$ python -q
>>> import numpy as np
>>> import numpy.linalg as la
>>> np.set_printoptions(precision=2, suppress=True, linewidth=200, legacy="1.25")
>>> def rnd(a):
...     return np.round(a, 2) + 0
... 
>>> rng = np.random.default_rng(197)
>>> idx = rng.integers(0, 2, 4)
>>> J = np.array([[0, 0, 8, -3], [4, -4, -4, 2], [-1, -9, -1, 0], [-8, -4, 0, -1]]) * (idx[:, None] == idx)
>>> print(J)
[[ 0  0  8 -3]
 [ 4 -4 -4  2]
 [-1 -9 -1  0]
 [-8 -4  0 -1]]
>>> Y = J + rng.integers(-2, 3, (4, 3)) @ rng.integers(-2, 3, (3, 4))
>>> print(Y)
[[  0  -2  13  -9]
 [  3  -2  -6   3]
 [ -3  -1  -3  -2]
 [-10   0   2  -7]]
>>> print(rnd(la.svd(Y - J, compute_uv=False)))
[10.87  9.61  0.82  0.  ]
>>> print(Y - J)
[[ 0 -2  5 -6]
 [-1  2 -2  1]
 [-2  8 -2 -2]
 [-2  4  2 -6]]
>>> print(la.matrix_rank(Y - J, tol=1e-8))
3
>>> print(np.abs(Y - J).sum(axis=1))
[13  6 14 14]
>>> O = J.astype(float).copy()
>>> for j in range(4):
...     O[:, j] -= O[:, :j] @ (O[:, :j].T @ O[:, j])
...     O[:, j] /= la.norm(O[:, j])
... 
>>> print(rnd(O.T @ J))
[[ 9.    2.78 -1.67  1.78]
 [ 0.   10.26  2.89 -0.87]
 [ 0.    0.    8.36 -3.17]
 [ 0.    0.    0.    0.12]]
>>> print((J - J.T) / 2)
[[ 0.  -2.   4.5  2.5]
 [ 2.   0.   2.5  3. ]
 [-4.5 -2.5  0.   0. ]
 [-2.5 -3.   0.   0. ]]
>>> print(J @ J)
[[ 16 -60  -8   3]
 [-28  44  52 -22]
 [-35  45  29 -15]
 [ -8  20 -48  17]]
>>> idx = rng.permutation(4)
>>> print(idx)
[1 2 0 3]
>>> Y = J[idx][:, idx]
>>> print(Y)
[[-4 -4  4  2]
 [-9 -1 -1  0]
 [ 0  8  0 -3]
 [-4  0 -8 -1]]
>>> print(np.diag(Y))
[-4 -1  0 -1]
>>> print(np.allclose(Y, J))
False
>>> left, sig, vt = la.svd(J)
>>> print(np.argmax(sig[:-1] / (sig[1:] + 1e-6)) + 1)
3
>>> Y = left[:, :3] @ np.diag(sig[:3]) @ vt[:3]
>>> print(rnd(Y))
[[ 0.    0.    7.99 -3.03]
 [ 4.01 -4.   -4.03  1.92]
 [-1.01 -9.   -0.98  0.05]
 [-7.99 -4.   -0.02 -1.04]]
>>> print(rnd(la.norm(J - Y, 2)), rnd(sig[3]))
0.12 0.12
>>> data = np.diag(np.array([3, 2, -3])) + 5 * np.eye(3, k=1) + 5 * np.eye(3, k=-1)
>>> print(data)
[[ 3.  5.  0.]
 [ 5.  2.  5.]
 [ 0.  5. -3.]]
>>> print([round(float(la.det(data[:i, :i])), 2) + 0 for i in range(1, 4)])
[3.0, -19.0, -18.0]
>>> O, R = la.qr(data)
>>> print(np.trace(O @ O.T))
3.0
>>> print(rnd(R))
[[-5.83 -4.29 -4.29]
 [ 0.    5.97 -3.92]
 [ 0.    0.    0.52]]
>>> print(rnd(O @ R))
[[ 3.  5.  0.]
 [ 5.  2.  5.]
 [ 0.  5. -3.]]
>>> print(rnd(O))
[[-0.51  0.47 -0.72]
 [-0.86 -0.28  0.43]
 [ 0.    0.84  0.55]]
>>> Y = la.inv(data)
>>> print(rnd(data @ Y))
[[1. 0. 0.]
 [0. 1. 0.]
 [0. 0. 1.]]
>>> print(np.allclose(Y, data.T))
False
>>> print(rnd(la.slogdet(data)[0]))
-1.0
>>> print(rnd(la.cond(data)))
28.47
>>> print(rnd(la.inv(Y)))
[[ 3.  5.  0.]
 [ 5.  2.  5.]
 [ 0.  5. -3.]]
>>> print(rnd(la.det(data) * la.det(Y)))
1.0
>>> r0 = np.array([2, 0])
>>> K = np.array([np.roll(r0, i) for i in range(2)])
>>> print(K)
[[2 0]
 [0 2]]
>>> x0 = np.array([0, 3])
>>> print((K * x0).sum(axis=1))
[0 6]
>>> print(K @ (2 * x0))
[ 0 12]
>>> print(la.norm(K @ x0) <= la.norm(K, 2) * la.norm(x0) + 1e-9)
True
>>> print(K * x0)
[[0 0]
 [0 6]]
>>> ev, evecs = la.eigh(K)
>>> x0 = np.array([1, 2])
>>> print(rnd(la.eigvalsh(K[1:, 1:])))
[2.]
>>> print(x0 @ K @ x0)
10
>>> print(x0 @ K @ x0 / (x0 @ x0), ev[0], ev[-1])
2.0 2.0 2.0
>>> print(evecs * np.maximum(ev, 0) @ evecs.T)
[[2. 0.]
 [0. 2.]]
>>> print(rnd(evecs * np.sqrt(ev) @ evecs.T))
[[1.41 0.  ]
 [0.   1.41]]
>>> print(evecs * np.abs(ev) @ evecs.T)
[[2. 0.]
 [0. 2.]]
>>> W0 = np.loadtxt("run16.csv", delimiter=",")
>>> print(W0)
[[ 0.  0.  0.  0.]
 [-1. -1. -2.  2.]
 [-1. -1. -2.  2.]
 [-1.  0.  1.  2.]
 [ 0.  0.  0.  0.]
 [ 0.  0.  0.  0.]
 [ 1. -3.  0.  1.]
 [ 2. -2.  2. -1.]
 [ 0.  0.  0.  0.]
 [ 0.  1.  3.  0.]
 [ 0.  0.  0.  0.]
 [ 0.  1.  3.  0.]
 [-1. -1. -2.  2.]
 [ 1. -3.  3. -2.]
 [ 1. -3.  0.  1.]
 [-1. -1. -2.  2.]
 [-1. -1. -2.  2.]
 [-1.  0.  4. -1.]
 [ 1. -3.  3. -2.]
 [-2. -2. -1.  1.]
 [ 1. -3.  3. -2.]]
>>> O, R = la.qr(W0)
>>> print(rnd(O @ R))
[[ 0.  0.  0.  0.]
 [-1. -1. -2.  2.]
 [-1. -1. -2.  2.]
 [-1.  0.  1.  2.]
 [ 0.  0.  0.  0.]
 [ 0.  0.  0.  0.]
 [ 1. -3.  0.  1.]
 [ 2. -2.  2. -1.]
 [ 0.  0.  0.  0.]
 [ 0.  1.  3.  0.]
 [ 0.  0.  0.  0.]
 [ 0.  1.  3.  0.]
 [-1. -1. -2.  2.]
 [ 1. -3.  3. -2.]
 [ 1. -3.  0.  1.]
 [-1. -1. -2.  2.]
 [-1. -1. -2.  2.]
 [-1.  0.  4. -1.]
 [ 1. -3.  3. -2.]
 [-2. -2. -1.  1.]
 [ 1. -3.  3. -2.]]
>>> print(np.allclose(R.T @ R, W0.T @ W0))
True
>>> print(O.shape, R.shape)
(21, 4) (4, 4)
>>> print(np.trace(O @ O.T))
4.0
>>> print(rnd(np.abs(np.diag(R))))
[4.47 7.42 8.18 3.61]
>>> print(rnd(O.T @ O))
[[1. 0. 0. 0.]
 [0. 1. 0. 0.]
 [0. 0. 1. 0.]
 [0. 0. 0. 1.]]
>>> D = la.norm(W0[:, None] - W0[None], axis=-1)
>>> print((D + 1e9 * np.eye(21)).round(6).argmin(axis=1))
[ 4  2  1  0  0  0 14 13  0 11  0  9  1 18  6  1  1  9 13  1 13]
>>> print(rnd(D[:5, :5]))
[[0.   3.16 3.16 2.45 0.  ]
 [3.16 0.   0.   3.16 3.16]
 [3.16 0.   0.   3.16 3.16]
 [2.45 3.16 3.16 0.   2.45]
 [0.   3.16 3.16 2.45 0.  ]]
>>> print(la.matrix_rank(D ** 2))
6
>>> print(D[11].round(6).argsort(kind="stable")[:4])
[ 9 11 17  0]
>>> print(np.flatnonzero(D[11] < D.mean() / 2))
[ 9 11]
>>> cent = W0[[18, 4]].astype(float)
>>> for _ in range(4):
...     idx = la.norm(W0[:, None] - cent, axis=-1).argmin(axis=1)
...     cent = np.array([W0[idx == j].mean(axis=0) for j in range(2)])
... 
>>> print(idx)
[1 1 1 1 1 1 1 0 1 0 1 0 1 0 1 1 1 0 0 1 0]
>>> print(rnd(cent[1] - cent[0]))
[-1.    0.36 -3.71  2.21]
>>> print(rnd(cent))
[[ 0.57 -1.29  3.   -1.14]
 [-0.43 -0.93 -0.71  1.07]]
>>> m1 = 0.7 ** np.abs(np.subtract.outer(np.arange(5), np.arange(5)))
>>> print(rnd(m1))
[[1.   0.7  0.49 0.34 0.24]
 [0.7  1.   0.7  0.49 0.34]
 [0.49 0.7  1.   0.7  0.49]
 [0.34 0.49 0.7  1.   0.7 ]
 [0.24 0.34 0.49 0.7  1.  ]]
>>> x0 = np.array([0, 1, 0, 0, 1])
>>> print(rnd(m1 @ (2 * x0)))
[1.88 2.69 2.38 2.38 2.69]
>>> print(np.sign((m1 @ x0).round(6)))
[1. 1. 1. 1. 1.]
>>> print(la.norm(m1 @ x0) <= la.norm(m1, 2) * la.norm(x0) + 1e-9)
True
>>> print(rnd((m1 * x0).sum(axis=1)))
[0.94 1.34 1.19 1.19 1.34]
>>> print(rnd(m1 @ np.eye(5)[4]))
[0.24 0.34 0.49 0.7  1.  ]
>>> ev, evecs = la.eig(m1)
>>> print(rnd(np.sort(la.eigvals(m1.T))))
[0.19 0.26 0.43 1.01 3.1 ]
>>> print(rnd(np.sort(la.eigvals(m1 @ m1))))
[0.04 0.07 0.19 1.03 9.63]
>>> ev, evecs = la.eigh(m1)
>>> print(np.abs(evecs[:, -1]).round(6).argmax())
2
>>> print(rnd(evecs.T @ m1 @ evecs))
[[0.19 0.   0.   0.   0.  ]
 [0.   0.26 0.   0.   0.  ]
 [0.   0.   0.43 0.   0.  ]
 [0.   0.   0.   1.01 0.  ]
 [0.   0.   0.   0.   3.1 ]]
>>> print((ev > 1e-8).sum(), (ev < -1e-8).sum())
5 0
>>> r0 = np.array([3, 3, 3, 0, 0])
>>> Y = m1 + np.outer(r0, np.eye(5)[3])
>>> print(la.matrix_rank(Y - m1))
1
>>> print(la.matrix_rank(la.inv(Y) - la.inv(m1), tol=1e-8))
1
>>> print(rnd(Y))
[[1.   0.7  0.49 3.34 0.24]
 [0.7  1.   0.7  3.49 0.34]
 [0.49 0.7  1.   3.7  0.49]
 [0.34 0.49 0.7  1.   0.7 ]
 [0.24 0.34 0.49 0.7  1.  ]]
>>> r0 = np.array([-2, 2])
>>> print(rnd(np.correlate(Y[0], Y[4], "full")))
[1.   1.4  1.47 4.37 3.3  2.14 1.38 0.89 0.06]
>>> print(rnd(np.array([np.convolve(row, r0, "same") for row in Y])))
[[-2.    0.6   0.42 -5.71  6.21]
 [-1.4  -0.6   0.6  -5.58  6.29]
 [-0.98 -0.42 -0.6  -5.4   6.42]
 [-0.69 -0.29 -0.42 -0.6   0.6 ]
 [-0.48 -0.21 -0.29 -0.42 -0.6 ]]
>>> print(rnd(np.cross(Y[0, :3], Y[4, :3])))
[ 0.17 -0.37  0.17]
>>> print(rnd(np.convolve(Y[0], r0)))
[-2.    0.6   0.42 -5.71  6.21  0.48]
>>> print(rnd(np.polyval(r0, Y[0])))
[ 0.    0.6   1.02 -4.69  1.52]
>>> feats = np.array([[1, 0, -6, 0, 0], [0, 0, 0, 8, 4], [0, -7, -6, 0, 0]])
>>> print(feats)
[[ 1  0 -6  0  0]
 [ 0  0  0  8  4]
 [ 0 -7 -6  0  0]]
>>> Y = feats / np.sqrt((feats ** 2).mean(axis=1, keepdims=True))
>>> print(Y[1])
[0. 0. 0. 2. 1.]
>>> print(la.matrix_rank(feats - feats.mean(axis=1, keepdims=True)))
3
>>> ev, evecs = la.eigh(m1)
>>> x0 = np.array([2, 3, 3, 3, 3])
>>> print((np.sign(evecs[:, -1].round(6)) == np.sign(evecs[0, -1].round(6))).astype(int))
[1 1 1 1 1]
>>> print(rnd(x0 @ m1 @ x0 / (x0 @ x0)), rnd(ev[0]), rnd(ev[-1]))
3.07 0.19 3.1
>>> print(rnd(evecs * np.maximum(ev, 0) @ evecs.T))
[[1.   0.7  0.49 0.34 0.24]
 [0.7  1.   0.7  0.49 0.34]
 [0.49 0.7  1.   0.7  0.49]
 [0.34 0.49 0.7  1.   0.7 ]
 [0.24 0.34 0.49 0.7  1.  ]]
>>> print(rnd(la.eigvalsh(m1[1:, 1:])))
[0.2  0.32 0.75 2.72]
>>> print(rnd(la.norm(feats, 2)))
10.21
>>> print(rnd(la.norm(feats, 1)), rnd(la.norm(feats, np.inf)))
12.0 13.0
>>> print(feats[0] @ feats[2])
36
>>> M = np.array([[1, 3], [-3, -1]])
>>> print(M)
[[ 1  3]
 [-3 -1]]
>>> W = np.array([[3, 2], [2, 2], [2, 3], [0, 2]])
>>> beta = np.array([3, 1])
>>> H = np.maximum(J @ W + beta, 0)
>>> print((H > 0).mean(axis=0))
[0.25 0.25]
>>> print(la.matrix_rank(H))
1
>>> cent = np.array([[0, 0], [-2, 0]])
>>> print(H @ cent)
[[-38   0]
 [  0   0]
 [  0   0]
 [  0   0]]
>>> cov = M.T @ M
>>> print(np.diag(cov))
[10 10]
>>> print(rnd(la.svd(M, compute_uv=False) ** 2))
[16.  4.]
>>> print(np.allclose(cov, cov.T))
True
>>> print(np.trace(cov), (M ** 2).sum())
20 20
